% python3 -q
>>> import numpy as np
>>> np.set_printoptions(precision=1, suppress=True, linewidth=120)
>>> tidy = lambda a: np.round(a, 1) + 0
>>> F = np.array([[159, 11, 85, 42, 119, 57],
...     [11, 288, -30, -158, 30, 21],
...     [85, -30, 234, 105, 148, -1],
...     [42, -158, 105, 233, 47, -106],
...     [119, 30, 148, 47, 254, -8],
...     [57, 21, -1, -106, -8, 156]])
>>> F
array([[ 159,   11,   85,   42,  119,   57],
       [  11,  288,  -30, -158,   30,   21],
       [  85,  -30,  234,  105,  148,   -1],
       [  42, -158,  105,  233,   47, -106],
       [ 119,   30,  148,   47,  254,   -8],
       [  57,   21,   -1, -106,   -8,  156]])
>>> evals, vecs = np.linalg.eigvalsh(F)
Traceback (most recent call last):
  File "<python-input-5>", line 1, in <module>
    evals, vecs = np.linalg.eigvalsh(F)
    ^^^^^^^^^^^
ValueError: too many values to unpack (expected 2)
>>> evals, vecs = np.linalg.eigh(F)
>>> tidy(evals)
array([  8.1,  80.7,  96.5, 196.1, 408.7, 533.9])
>>> tidy(np.linalg.eigvalsh(F + 3 * np.eye(6)))
array([ 11.1,  83.7,  99.5, 199.1, 411.7, 536.9])
>>> (evals > 1e-8).sum(), (evals < -1e-8).sum()
(np.int64(6), np.int64(0))
>>> tidy(vecs.T @ F @ vecs)
array([[  8.1,   0. ,   0. ,   0. ,   0. ,   0. ],
       [  0. ,  80.7,   0. ,   0. ,   0. ,   0. ],
       [  0. ,   0. ,  96.5,   0. ,   0. ,   0. ],
       [  0. ,   0. ,   0. , 196.1,   0. ,   0. ],
       [  0. ,   0. ,   0. ,   0. , 408.7,   0. ],
       [  0. ,   0. ,   0. ,   0. ,   0. , 533.9]])
>>> E = np.loadtxt("w.csv", delimiter=",")
>>> E
array([[0., 0., 0., 0., 0.],
       [0., 1., 0., 0., 0.],
       [0., 0., 0., 0., 2.],
       [0., 0., 0., 0., 1.],
       [2., 0., 0., 0., 0.],
       [1., 2., 0., 2., 0.]])
>>> rk = np.linalg.matrix_rank(E)
>>> rk
np.int64(4)
>>> ns = np.linalg.svd(E)[2][rk:].T
>>> ns.shape
(5, 1)
>>> ns @ ns.T
array([[0., 0., 0., 0., 0.],
       [0., 0., 0., 0., 0.],
       [0., 0., 1., 0., 0.],
       [0., 0., 0., 0., 0.],
       [0., 0., 0., 0., 0.]])
>>> rng = np.random.default_rng(40067)
>>> A2 = E + rng.integers(-2, 3, (6, 4)) @ rng.integers(-2, 3, (4, 5))
>>> A2
array([[ 2., -4., -2.,  0., -2.],
       [ 7., -2.,  0., -3.,  2.],
       [ 5., -2.,  3., -2.,  1.],
       [-2., -1.,  3.,  6., -3.],
       [ 0.,  0.,  6.,  4., -6.],
       [-2.,  2.,  1.,  5., -3.]])
>>> np.linalg.matrix_rank(A2 - E, tol=1e-8)
np.int64(4)
>>> np.abs(A2 - E).sum(axis=1)
array([10., 15., 13., 16., 18., 10.])
>>> tidy(np.linalg.svd(A2 - E, compute_uv=False))
array([14.4,  9.5,  5. ,  2.3,  0. ])
>>> left, sig, Vh = np.linalg.svd(E)
>>> tidy(sig)
array([3.2, 2.2, 1.9, 0.7, 0. ])
>>> A2 = left[:, :4] @ np.diag(sig[:4]) @ Vh[:4]
>>> print(tidy(np.abs(E - A2).max()))
0.0
>>> tidy(np.linalg.norm(E - A2) / np.linalg.norm(E))
np.float64(0.0)
>>> tidy(A2)
array([[0., 0., 0., 0., 0.],
       [0., 1., 0., 0., 0.],
       [0., 0., 0., 0., 2.],
       [0., 0., 0., 0., 1.],
       [2., 0., 0., 0., 0.],
       [1., 2., 0., 2., 0.]])
>>> print(tidy(np.linalg.norm(E, 2)))
3.2
>>> tidy(np.linalg.norm(E, axis=1))
array([0., 1., 2., 1., 2., 3.])
>>> E[4] @ E[3]
np.float64(0.0)
>>> np.linalg.norm(E, axis=1).argmax()
np.int64(5)
>>> tidy(np.linalg.norm(E, 1)), tidy(np.linalg.norm(E, np.inf))
(np.float64(3.0), np.float64(5.0))
>>> print(tidy(np.linalg.norm(E[4] - E[3])))
2.2
>>> print(tidy(np.linalg.norm(E, axis=0)))
[2.2 2.2 0.  2.  2.2]
>>> tidy(np.linalg.norm(E) ** 2 / np.linalg.norm(E, 2) ** 2)
np.float64(1.9)
>>> W0 = np.loadtxt("case19.csv", delimiter=",")
>>> W0
array([[-5. , -0.5, -0.2,  2.5],
       [-7.6,  3.7,  1.7,  1.1],
       [ 3.1,  1.3,  1.1,  1.7],
       [ 0.5, -1.2, -0.3,  0.6],
       [-3.2, -2.9, -2.1,  1.9],
       [-3.4,  2.2,  0.9,  2. ],
       [ 6.6, -0.9,  0. , -1.3],
       [ 1.9,  1.6,  1.6,  1.3],
       [ 6.2,  0.8,  0.8, -0.1],
       [ 3.1, -2. , -0.9, -2.3],
       [ 0.9,  3.1,  1.7,  0.3],
       [ 5. , -4.2, -1.8, -0.6],
       [-5.8, -1.2, -1.1, -0.1],
       [-6.7,  1.3,  0.3,  0.4],
       [ 2.6, -3.1, -1.3,  0.1],
       [ 6.4, -1.8, -0.5, -2.4],
       [-4.1,  0.4, -0.3,  2.7],
       [ 5.1,  1.8,  1. ,  0.1],
       [ 4.4,  0.2, -0.4, -2.7],
       [ 1. , -0.9, -0.3,  0.7],
       [-3.4,  0.8,  0.8,  0.6],
       [-6.1,  0.8, -0.2,  0.3],
       [ 0.8,  2.8,  1.6, -1.8],
       [-0.7, -2.5, -1.2,  1.6]])
>>> cen = W0 - W0.mean(axis=0)
>>> vecs = np.linalg.svd(cen)[2][:3]
>>> A2 = cen - cen @ vecs.T @ vecs
>>> tidy(np.linalg.norm(A2) / np.linalg.norm(cen))
np.float64(0.0)
>>> tidy(A2.std(axis=0))
array([0. , 0.1, 0.2, 0. ])
>>> tidy((cen @ vecs.T).std(axis=0))
array([4.6, 2.2, 1.2])
>>> tidy(np.diag(vecs.T @ vecs))
array([1. , 0.8, 0.2, 1. ])
>>> ang = np.radians(57)
>>> Rm = np.eye(5)
>>> Rm[2, 2] = Rm[3, 3] = np.cos(ang)
>>> Rm[2, 3], Rm[3, 2] = -np.sin(ang), np.sin(ang)
>>> tidy(Rm)
array([[ 1. ,  0. ,  0. ,  0. ,  0. ],
       [ 0. ,  1. ,  0. ,  0. ,  0. ],
       [ 0. ,  0. ,  0.5, -0.8,  0. ],
       [ 0. ,  0. ,  0.8,  0.5,  0. ],
       [ 0. ,  0. ,  0. ,  0. ,  1. ]])
>>> A2 = E @ Rm.T
>>> tidy(A2)
array([[ 0. ,  0. ,  0. ,  0. ,  0. ],
       [ 0. ,  1. ,  0. ,  0. ,  0. ],
       [ 0. ,  0. ,  0. ,  0. ,  2. ],
       [ 0. ,  0. ,  0. ,  0. ,  1. ],
       [ 2. ,  0. ,  0. ,  0. ,  0. ],
       [ 1. ,  2. , -1.7,  1.1,  0. ]])
>>> tidy(np.abs(A2 - E).max(axis=0))
array([0. , 0. , 1.7, 0.9, 0. ])
>>> np.allclose(np.linalg.norm(E, axis=1), np.linalg.norm(A2, axis=1))
True
>>> feats = np.load("mat.npy")
>>> feats
array([[ 1. , -1.3, -0.7, -3.1, -0.8],
       [ 1.1, -2. ,  1.5,  0. ,  1.6],
       [-0.3,  0. ,  1.3, -0.5, -1. ],
       [ 0. ,  0.2,  1. ,  0.6,  0.1],
       [-2.1,  1.1,  0. ,  0.4, -2.2],
       [ 2.6, -0.2, -2.3,  0.7, -1.7],
       [-0.9, -1.7,  0.9,  0.7,  0.4],
       [ 0.1,  0.1,  1.1,  0.5,  0. ]])
>>> x = np.array([-9, 5, -7, 4, -3])
>>> y = feats @ x
>>> coef, lr = np.zeros(5), 1 / np.linalg.norm(feats, 2) ** 2
>>> for i in range(30):
...     coef -= lr * feats.T @ (feats @ coef - y)
...     if i % 5 == 0: print(i, round(np.linalg.norm(feats @ coef - y), 1))
... 
0 11.2
5 4.9
10 2.4
15 1.2
20 0.6
25 0.3
>>> tidy(coef)
array([-8.9,  5.1, -6.9,  4. , -3. ])
>>> J = np.load("x.npy")
>>> J
array([[-2, -1,  0],
       [ 1,  2,  3],
       [ 4,  5,  6],
       [ 7,  8,  9]])
>>> np.linalg.cond(J) > 100
np.True_
>>> print([round(float(x), 1) for x in np.linalg.svd(J, compute_uv=False)[:3]])
[16.9, 1.9, 0.0]
>>> tidy(np.linalg.norm(J, 2) / np.linalg.norm(J))
np.float64(1.0)
>>> gram = J.T @ J
>>> gram
array([[ 70,  80,  90],
       [ 80,  94, 108],
       [ 90, 108, 126]])
>>> print(np.diag(gram))
[ 70  94 126]
>>> left, sig, Vh = np.linalg.svd(J)
>>> tidy(sig)
array([16.9,  1.9,  0. ])
>>> A2 = left[:, :2] @ np.diag(sig[:2]) @ Vh[:2]
>>> tidy(np.abs(J - A2).max())
np.float64(0.0)
>>> np.linalg.matrix_rank(A2)
np.int64(2)
>>> tidy(A2)
array([[-2., -1.,  0.],
       [ 1.,  2.,  3.],
       [ 4.,  5.,  6.],
       [ 7.,  8.,  9.]])
>>> left, sig, Vh = np.linalg.svd(J)
>>> vecs = Vh[:(sig > 1e-8).sum()]
>>> x = J[2] + -3 * J[3] + rng.integers(2) * np.eye(3)[2]
>>> x
array([-17., -19., -20.])
>>> tidy(np.diag(vecs.T @ vecs))
array([0.8, 0.3, 0.8])
>>> mat = np.array([[0.0, 0.0, 0.0, 0.0, 0.0, 2.0, 1.0, 2.0],
...     [0.0, 0.0, 0.0, 0.0, 1.0, 0.0, 2.0, 3.0],
...     [0.0, 0.0, 0.0, 0.0, 2.0, 1.0, 3.0, 2.0],
...     [0.0, 0.0, 0.0, 0.0, 3.0, 1.0, 0.0, 3.0],
...     [0.0, 1.0, 2.0, 3.0, 0.0, 0.0, 0.0, 0.0],
...     [2.0, 0.0, 1.0, 1.0, 0.0, 0.0, 0.0, 0.0],
...     [1.0, 2.0, 3.0, 0.0, 0.0, 0.0, 0.0, 0.0],
...     [2.0, 3.0, 2.0, 3.0, 0.0, 0.0, 0.0, 0.0]])
>>> A2 = np.linalg.inv(mat)
>>> print(tidy(np.linalg.det(mat) * A2))
[[   0.    0.    0.    0. -484.  792.  -88.  220.]
 [   0.    0.    0.    0. -484. -792.   88.  748.]
 [   0.    0.    0.    0.  484.  264.  616. -572.]
 [   0.    0.    0.    0.  484.   88. -440.  132.]
 [-484. -484.  484.  484.    0.    0.    0.    0.]
 [ 792. -792.  264.   88.    0.    0.    0.    0.]
 [ -88.   88.  616. -440.    0.    0.    0.    0.]
 [ 220.  748. -572.  132.    0.    0.    0.    0.]]
>>> tidy(np.linalg.det(mat) * np.linalg.det(A2))
np.float64(1.0)
>>> tidy(np.linalg.slogdet(mat)[0])
np.float64(1.0)
>>> (np.abs(A2) > 1e-9).astype(int)
array([[0, 0, 0, 0, 1, 1, 1, 1],
       [0, 0, 0, 0, 1, 1, 1, 1],
       [0, 0, 0, 0, 1, 1, 1, 1],
       [0, 0, 0, 0, 1, 1, 1, 1],
       [1, 1, 1, 1, 0, 0, 0, 0],
       [1, 1, 1, 1, 0, 0, 0, 0],
       [1, 1, 1, 1, 0, 0, 0, 0],
       [1, 1, 1, 1, 0, 0, 0, 0]])
>>> tidy(np.linalg.cond(mat))
np.float64(5.2)
